$ python3 -q
>>> import numpy as np
>>> import numpy.linalg as la
>>> np.set_printoptions(suppress=True, linewidth=120)
>>> other = np.array([[-3, 3], [0, -3], [2, 0]])
>>> F = np.tile(other, (2, 3))
>>> F
array([[-3,  3, -3,  3, -3,  3],
       [ 0, -3,  0, -3,  0, -3],
       [ 2,  0,  2,  0,  2,  0],
       [-3,  3, -3,  3, -3,  3],
       [ 0, -3,  0, -3,  0, -3],
       [ 2,  0,  2,  0,  2,  0]])
>>> rng = np.random.default_rng(12)
>>> labels = rng.permutation(6)
>>> labels
array([1, 3, 2, 5, 4, 0])
>>> other = F[labels][:, labels]
>>> np.round(la.det(other), 2), np.round(la.det(F[labels]), 2)
(np.float64(0.0), np.float64(0.0))
>>> np.round(np.sort(np.abs(la.eigvals(other))), 2) + 0
array([0., 0., 0., 0., 0., 1.])
>>> blk = np.stack([F, -2 * F, F[::-1]])
>>> la.matrix_rank(blk.reshape(3, -1))
np.int64(2)
>>> np.round(la.norm(blk, axis=(1, 2)), 2)
array([13.64, 27.28, 13.64])
>>> np.round(la.det(blk), 2)
array([0., 0., 0.])
>>> r0, r1 = F[2], F[0]
>>> r0 @ r0
np.int64(12)
>>> r0 @ r1
np.int64(-18)
>>> p = (r0 @ r1) / (r0 @ r0) * r0
>>> round(la.norm(r0 + r1) ** 2 + la.norm(r0 - r1) ** 2, 2)
np.float64(132.0)
>>> la.matrix_rank(np.outer(r0, r1))
np.int64(1)
>>> r1 - p
array([0., 3., 0., 3., 0., 3.])
>>> p
array([-3., -0., -3., -0., -3., -0.])
>>> other = F / la.norm(F, axis=1, keepdims=True)
>>> C2 = other @ other.T
>>> C2.round(2)
array([[ 1.  , -0.71, -0.71,  1.  , -0.71, -0.71],
       [-0.71,  1.  ,  0.  , -0.71,  1.  ,  0.  ],
       [-0.71,  0.  ,  1.  , -0.71,  0.  ,  1.  ],
       [ 1.  , -0.71, -0.71,  1.  , -0.71, -0.71],
       [-0.71,  1.  ,  0.  , -0.71,  1.  ,  0.  ],
       [-0.71,  0.  ,  1.  , -0.71,  0.  ,  1.  ]])
>>> np.degrees(np.arccos(np.clip(C2[2, 1], -1, 1)))
np.float64(90.0)
>>> C2[2].round(2)
array([-0.71,  0.  ,  1.  , -0.71,  0.  ,  1.  ])
>>> W0 = np.load("w.npy")
>>> W0
array([[-0.6, -1.4,  0. ,  0. ,  0.4,  0.3,  0.9, -0.5,  0.5,  0.1],
       [ 0.4,  1.2,  0.4,  0.2, -1.2,  1.1, -1.6,  0.4, -0.1,  2. ],
       [ 1.5, -1.1,  0.3, -0.1,  0.1,  0.8, -1.3,  0. , -0.4, -0.6],
       [ 1.2,  0.1,  0.4,  2.1,  1.1,  0.4,  0.1,  1. , -1.3,  0.8],
       [ 1.2,  1. , -1.4, -0.9, -0.7,  1. ,  0.9,  0.4, -1. ,  0.9],
       [-0.6, -1.4,  1.5, -2.1,  0.1,  0.8, -0.9,  0.5, -0.7, -0.7],
       [ 0.3, -0.5, -0.1, -0.8,  1.4, -0.9, -1.1, -0.2,  0.7, -0.3],
       [ 1. ,  0.3, -0.1,  0.7,  0.5, -0.9,  1.5,  0.2,  1.4, -0.2],
       [-1.6,  0.8,  1.4, -2.1, -1.1, -0.8,  0.7, -0.8, -1.2,  0.3]])
>>> W1 = np.array([[9, -2],
...     [-3, -9],
...     [7, 2],
...     [3, -9],
...     [2, -7],
...     [4, 1],
...     [4, -1],
...     [-4, -9],
...     [9, 0],
...     [-1, -2]])
>>> beta = np.array([0, 0])
>>> act = np.maximum(W0 @ W1 + beta, 0)
>>> (act > 0).astype(int)
array([[1, 1],
       [0, 0],
       [1, 1],
       [1, 0],
       [0, 0],
       [0, 1],
       [1, 1],
       [1, 0],
       [0, 1]])
>>> W2 = np.array([[2, 1], [1, 1]])
>>> np.round(act @ W2, 2)
array([[36.3, 25.5],
       [ 0. ,  0. ],
       [38.6, 24.8],
       [14.6,  7.3],
       [ 0. ,  0. ],
       [33.6, 33.6],
       [10.3,  7. ],
       [49.8, 24.9],
       [30.5, 30.5]])
